>>> import numpy as np
>>> np.set_printoptions(suppress=True, linewidth=160)
>>> mat = np.load("dump.npy")
>>> mat
array([[ 1.66,  0.26, -2.56, -0.9 ,  1.16],
       [ 0.94,  3.75,  1.18, -3.49, -2.77],
       [ 0.72,  0.66, -3.11, -1.91,  1.87],
       [-1.61,  1.83,  0.97, -3.46, -2.87],
       [ 2.42,  0.28, -0.09,  0.86, -0.39]])
>>> # null space of dimension 1
>>> hat = np.triu(np.array([[1, 0, -2, -2, -2],
...     [-1, 0, -1, 0, 0],
...     [1, 0, -1, 1, -2],
...     [-2, -1, 2, 1, -2],
...     [0, 2, 2, 0, 1]]), 1) + np.eye(5)
>>> M2 = hat @ mat @ np.linalg.inv(hat)
>>> np.round(np.trace(M2), 3), np.round(np.trace(mat), 3)
(np.float64(-1.55), np.float64(-1.55))
>>> np.round(np.poly(M2), 3) + 0
array([  1.   ,   1.55 ,  -9.89 , -10.603,  22.518,   0.   ])
>>> rng = np.random.default_rng(877340)
>>> idx = rng.permutation(5)
>>> idx
array([2, 0, 4, 3, 1])
>>> M2 = mat[idx][:, idx]
>>> np.diag(M2)
array([-3.11,  1.66, -0.39, -3.46,  3.75])
>>> round(np.linalg.det(M2), 3), np.round(np.linalg.det(mat[idx]), 3)
(np.float64(-0.0), np.float64(-0.0))
>>> M2 = mat / np.linalg.norm(mat, axis=1, keepdims=True)
>>> gram = M2 @ M2.T
>>> round(float(np.degrees(np.arccos(np.clip(gram[1, 0], -1, 1)))), 3)
91.564
>>> np.round(np.linalg.norm(M2, axis=1), 3)
array([1., 1., 1., 1., 1.])
>>> rk = np.linalg.matrix_rank(mat)
>>> rk
np.int64(4)
>>> null = np.linalg.svd(mat)[2][rk:].T
>>> np.allclose(mat @ null, 0)
True
>>> null.shape
(5, 1)
>>> np.linalg.matrix_rank(mat.T @ mat), np.linalg.matrix_rank(mat @ mat.T)
(np.int64(4), np.int64(4))
>>> [int(np.linalg.matrix_rank(np.delete(mat, i, axis=0))) for i in range(5)]
[4, 4, 4, 4, 4]
>>> np.round(null[:, 0] / null[np.abs(null[:, 0]).round(6).argmax(), 0], 3)
array([-0.591,  0.931, -0.906,  1.   , -0.587])
>>> [int(np.linalg.matrix_rank(mat[:, :j + 1])) for j in range(5)]
[1, 2, 3, 4, 4]
>>> np.allclose(mat @ mat.T, mat.T @ mat)
False
>>> np.allclose(mat, mat.T)
False
>>> round(np.abs(np.linalg.eigvals(mat)).max(), 3)
np.float64(2.684)
>>> np.round((mat + mat.T) / 2, 3)
array([[ 1.66 ,  0.6  , -0.92 , -1.255,  1.79 ],
       [ 0.6  ,  3.75 ,  0.92 , -0.83 , -1.245],
       [-0.92 ,  0.92 , -3.11 , -0.47 ,  0.89 ],
       [-1.255, -0.83 , -0.47 , -3.46 , -1.005],
       [ 1.79 , -1.245,  0.89 , -1.005, -0.39 ]])
>>> data = np.load("w.npy")
>>> data
array([[1, 0],
       [3, 1]])
>>> np.round(np.linalg.norm(data[1] - data[0]), 3)
np.float64(2.236)
>>> np.round(np.linalg.norm(data, axis=1), 3)
array([1.   , 3.162])
>>> np.linalg.norm(data, axis=1).argmax()
np.int64(1)
>>> np.round(np.linalg.norm(data, axis=0), 3)
array([3.162, 1.   ])
>>> data[1] @ data[0]
np.int64(3)
>>> M2 = np.array([[-9, 5, 1], [7, 5, 1]])
>>> np.linalg.matrix_rank(np.vstack([data, M2.T]))
np.int64(2)
>>> np.einsum("ij,ij->i", data, data)
array([ 1, 10])
>>> np.einsum("ik,kj->ji", data, M2)
array([[ -9, -20],
       [  5,  20],
       [  1,   4]])
>>> J = np.load("block12.npy")
>>> J
array([[-0.04 ,  0.698,  1.46 ],
       [-0.929,  2.297, -0.544],
       [-1.755, -1.568,  0.99 ]])
>>> M2 = J / np.sqrt((J ** 2).mean(axis=1, keepdims=True))
>>> np.linalg.matrix_rank(J - J.mean(axis=1, keepdims=True))
np.int64(2)
>>> hat = np.triu(np.array([[8, -5, -4], [-1, 9, 1], [8, 4, -5]]), 1) + np.eye(3)
>>> M2 = hat @ J @ np.linalg.inv(hat)
>>> M2.round(3)
array([[ 11.625,  53.61 ,  -6.89 ],
       [ -2.684, -12.691,   2.401],
       [ -1.755, -10.343,   4.313]])
>>> round(float(np.trace(M2)), 3), np.trace(J)
(3.247, np.float64(3.247))
>>> idx = rng.permutation(3)
>>> M2 = J[:, idx] * rng.choice([-1, 1], 3)
>>> M2
array([[ 1.46 , -0.04 ,  0.698],
       [-0.544, -0.929,  2.297],
       [ 0.99 , -1.755, -1.568]])
>>> Uu, _, VT = np.linalg.svd(J.T @ M2)
>>> np.round(Uu @ VT, 3) + 0
array([[0., 1., 0.],
       [0., 0., 1.],
       [1., 0., 0.]])
>>> np.round(np.linalg.lstsq(J, M2)[0], 3) + 0
array([[0., 1., 0.],
       [0., 0., 1.],
       [1., 0., 0.]])
>>> f = np.array([-2, 2, -1])
>>> M2 = J + np.outer(f, np.eye(3)[0])
>>> np.linalg.matrix_rank(M2 - J)
np.int64(1)
>>> M2
array([[-2.04 ,  0.698,  1.46 ],
       [ 1.071,  2.297, -0.544],
       [-2.755, -1.568,  0.99 ]])
>>> feats = np.loadtxt("mat.csv", delimiter=",")
>>> feats
array([[ 0.217, -0.06 , -0.06 ],
       [ 0.578, -0.178, -0.178],
       [ 0.578, -0.178, -0.178],
       [-0.578,  0.178,  0.178],
       [ 0.319, -0.09 , -0.09 ],
       [ 0.706, -0.235, -0.235],
       [ 0.319, -0.09 , -0.09 ],
       [ 0.578, -0.178, -0.178],
       [ 0.217, -0.06 , -0.06 ],
       [ 0.647, -0.207, -0.207],
       [-0.501,  0.149,  0.149],
       [ 0.912, -0.397, -0.397],
       [ 0.8  , -0.291, -0.291],
       [-0.11 ,  0.03 ,  0.03 ],
       [-0.8  ,  0.291,  0.291],
       [ 0.892, -0.371, -0.371],
       [ 0.867, -0.345, -0.345],
       [ 0.929, -0.422, -0.422],
       [ 0.97 , -0.515, -0.515],
       [ 0.217, -0.06 , -0.06 ],
       [ 0.757, -0.264, -0.264],
       [-0.578,  0.178,  0.178],
       [-0.837,  0.319,  0.319],
       [ 0.319, -0.09 , -0.09 ],
       [-0.319,  0.09 ,  0.09 ],
       [ 0.943, -0.446, -0.446],
       [-0.11 ,  0.03 ,  0.03 ]])
>>> rk = np.linalg.matrix_rank(feats)
>>> rk
np.int64(2)
>>> null = np.linalg.svd(feats)[2][rk:].T
>>> np.allclose(feats @ null, 0)
True
>>> [int(np.linalg.matrix_rank(feats[:i])) for i in range(1, len(feats) + 1)]
[1, 2, 2, 2, 2, 2, 2, 2, 2, 2, 2, 2, 2, 2, 2, 2, 2, 2, 2, 2, 2, 2, 2, 2, 2, 2, 2]
>>> np.round(null @ null.T, 3)
array([[ 0. ,  0. ,  0. ],
       [ 0. ,  0.5, -0.5],
       [ 0. , -0.5,  0.5]])
>>> null.shape
(3, 1)
>>> [int(np.linalg.matrix_rank(feats[:, :j + 1])) for j in range(3)]
[1, 2, 2]
>>> Uu, sigma, VT = np.linalg.svd(feats)
>>> V = VT[:(sigma > 1e-8).sum()]
>>> x0 = feats[20] + 3 * feats[4] + rng.integers(2) * np.eye(3)[1]
>>> x0.round(3)
array([ 1.714,  0.466, -0.534])
>>> np.allclose(V.T @ V @ x0, x0)
False
>>> np.round(V.T @ V, 3) + 0
array([[1. , 0. , 0. ],
       [0. , 0.5, 0.5],
       [0. , 0.5, 0.5]])
>>> def softmax(z):
...     e = np.exp(z - z.max(axis=-1, keepdims=True))
...     return e / e.sum(axis=-1, keepdims=True)
... 
>>> np.round(softmax(10 * feats[7]), 3)
array([0.999, 0.001, 0.001])
>>> np.round(softmax(feats).sum(axis=1), 3)
array([1., 1., 1., 1., 1., 1., 1., 1., 1., 1., 1., 1., 1., 1., 1., 1., 1., 1., 1., 1., 1., 1., 1., 1., 1., 1., 1.])
>>> np.round(softmax(feats[7]), 3)
array([0.516, 0.242, 0.242])
>>> np.round(softmax(feats[7] + 3), 3)
array([0.516, 0.242, 0.242])
>>> scores = feats @ feats.T / np.sqrt(3)
>>> np.round(softmax(scores)[7] @ feats, 3)
array([ 0.417, -0.167, -0.167])
>>> softmax(scores).round(6).argmax(axis=1)
array([18, 18, 18, 22, 18, 18, 18, 18, 18, 18, 22, 18, 18, 22, 22, 18, 18, 18, 18, 18, 18, 22, 22, 18, 22, 18, 22])
>>> E = np.load("x.npy")
>>> E
array([[ 0.86, -0.06, -0.49,  0.32],
       [-1.31,  0.72,  0.61, -0.95],
       [ 1.39, -2.18, -0.34,  2.05],
       [ 2.52, -0.94, -1.27,  1.5 ]])
>>> # null space of dimension 2
>>> rk = np.linalg.matrix_rank(E)
>>> rk
np.int64(2)
>>> null = np.linalg.svd(E)[2][rk:].T
>>> [int(np.linalg.matrix_rank(E[:, :j + 1])) for j in range(4)]
[1, 2, 2, 2]
>>> np.round(null @ null.T, 3)
array([[ 0.304, -0.048,  0.417, -0.188],
       [-0.048,  0.367,  0.165,  0.45 ],
       [ 0.417,  0.165,  0.72 ,  0.012],
       [-0.188,  0.45 ,  0.012,  0.608]])
>>> [int(np.linalg.matrix_rank(np.delete(E, i, axis=0))) for i in range(4)]
[2, 2, 2, 2]
>>> [int(np.linalg.matrix_rank(E[:i])) for i in range(1, len(E) + 1)]
[1, 2, 2, 2]
>>> np.allclose(E @ null, 0)
True
>>> Z = np.array([[2, -1, 1], [-2, -3, -3]])
>>> M = rng.normal(size=(19, 2)) @ Z + np.array([-1, 0, -2])
>>> M.round(3)
array([[-4.746, -1.798, -5.708],
       [-0.332, -1.966, -2.482],
       [ 0.428,  3.445,  0.793],
       [-1.98 , -1.775, -3.622],
       [-0.063, -3.277, -2.936],
       [ 4.094,  1.579,  2.61 ],
       [ 1.937,  0.591,  0.498],
       [ 4.585,  2.775,  3.576],
       [-0.683, -1.151, -2.338],
       [ 4.307,  3.892,  3.926],
       [-0.175,  0.806, -0.979],
       [-3.416, -2.001, -4.813],
       [-2.171, -6.367, -6.061],
       [-8.899, -2.801, -9.325],
       [-2.564,  2.326, -2.01 ],
       [ 2.06 ,  5.302,  2.946],
       [-1.273, -3.772, -4.091],
       [ 1.099,  1.75 ,  0.449],
       [-2.46 , -0.902, -3.546]])
>>> Ac = M - M.mean(axis=0)
>>> V = np.linalg.svd(Ac)[2][:1]
>>> M2 = Ac - Ac @ V.T @ V
>>> np.linalg.norm(M2, axis=1).round(6).argmax()
np.int64(12)
>>> d = np.linalg.norm(M[:, None] - M[None], axis=-1)
>>> np.linalg.matrix_rank(d ** 2)
np.int64(4)
>>> d.mean(axis=1).argmax()
np.int64(13)
>>> (d + 1e9 * np.eye(19)).round(6).argmin(axis=1)
array([11,  8, 17, 18,  1,  7, 17,  9,  1,  7, 17,  0, 16,  0, 10,  9,  4,  6,  3])
>>> d[15].round(6).argsort(kind="stable")[:4]
array([15,  9,  2,  7])
>>> d.shape
(19, 19)
>>> M2 = np.c_[M[:, :2] @ np.array([[0, 4], [-2, -4]]), np.array([3, -2, 0, 2, -2, 1, 2, -3, -1, 2, -3, -3, 3, -2, -1, -2, -2, 3, 3])]
>>> M2.round(3)
array([[  3.595, -11.794,   3.   ],
       [  3.933,   6.538,  -2.   ],
       [ -6.89 , -12.068,   0.   ],
       [  3.551,  -0.817,   2.   ],
       [  6.553,  12.853,  -2.   ],
       [ -3.158,  10.061,   1.   ],
       [ -1.182,   5.383,   2.   ],
       [ -5.551,   7.238,  -3.   ],
       [  2.302,   1.873,  -1.   ],
       [ -7.784,   1.661,   2.   ],
       [ -1.612,  -3.926,  -3.   ],
       [  4.003,  -5.66 ,  -3.   ],
       [ 12.734,  16.786,   3.   ],
       [  5.602, -24.394,  -2.   ],
       [ -4.652, -19.558,  -1.   ],
       [-10.605, -12.97 ,  -2.   ],
       [  7.545,   9.997,  -2.   ],
       [ -3.5  ,  -2.603,   3.   ],
       [  1.803,  -6.233,   3.   ]])
>>> np.linalg.matrix_rank(np.c_[M, M2])
np.int64(4)
>>> np.round(np.linalg.lstsq(M, M2[:, 0])[0], 3) + 0
array([ 0., -2.,  0.])
